$ python -q
>>> import numpy as np
>>> np.set_printoptions(precision=1, suppress=True, linewidth=140)
>>> def tidy(a):
...     return np.round(a, 1) + 0
... 
>>> F = np.loadtxt("x.csv", delimiter=",")
>>> F
array([[ 2.,  0.,  1.,  0.,  1.,  1.,  0.],
       [ 4.,  1.,  2.,  2.,  1.,  2.,  0.],
       [ 6.,  2.,  2.,  2.,  2.,  4.,  2.],
       [ 8.,  3.,  3.,  4.,  4.,  5.,  4.],
       [ 9.,  5.,  4.,  4.,  6.,  5.,  4.],
       [10.,  6.,  6.,  4.,  6.,  5.,  6.],
       [12.,  7.,  7.,  5.,  7.,  5.,  8.],
       [13.,  7.,  9.,  5.,  7.,  6.,  8.],
       [15.,  7.,  9.,  7.,  7.,  6.,  9.],
       [17.,  9., 10.,  7.,  8.,  7.,  9.],
       [19., 10., 12.,  7.,  9.,  7.,  9.],
       [20., 10., 12.,  7., 10.,  7., 10.],
       [22., 11., 14.,  9., 11.,  7., 11.],
       [24., 13., 14., 11., 12.,  7., 12.],
       [24., 15., 14., 11., 14.,  9., 14.],
       [26., 17., 16., 11., 15., 10., 16.],
       [26., 17., 16., 12., 15., 12., 16.],
       [28., 18., 16., 12., 15., 12., 16.],
       [28., 19., 18., 13., 15., 12., 18.],
       [30., 20., 20., 14., 16., 14., 19.],
       [32., 20., 21., 15., 17., 16., 21.],
       [33., 20., 23., 15., 17., 16., 22.],
       [33., 21., 24., 15., 18., 17., 23.],
       [33., 21., 24., 16., 20., 17., 24.],
       [35., 23., 24., 18., 21., 19., 26.],
       [37., 25., 24., 18., 21., 19., 28.],
       [39., 27., 24., 20., 23., 20., 28.],
       [40., 27., 26., 21., 24., 21., 30.],
       [40., 27., 26., 21., 24., 21., 30.],
       [42., 28., 27., 21., 26., 21., 31.],
       [42., 29., 28., 23., 27., 22., 33.],
       [44., 31., 29., 24., 29., 23., 33.],
       [45., 33., 29., 26., 29., 23., 34.]])
>>> left, sigma, Vt = np.linalg.svd(F)
>>> np.argmax(sigma[:-1] / (sigma[1:] + 1e-6)) + 1
np.int64(1)
>>> A2 = left[:, :1] @ np.diag(sigma[:1]) @ Vt[:1]
>>> tidy(np.linalg.norm(F - A2, 2)), tidy(sigma[1])
(np.float64(13.3), np.float64(13.3))
>>> np.linalg.matrix_rank(A2)
np.int64(1)
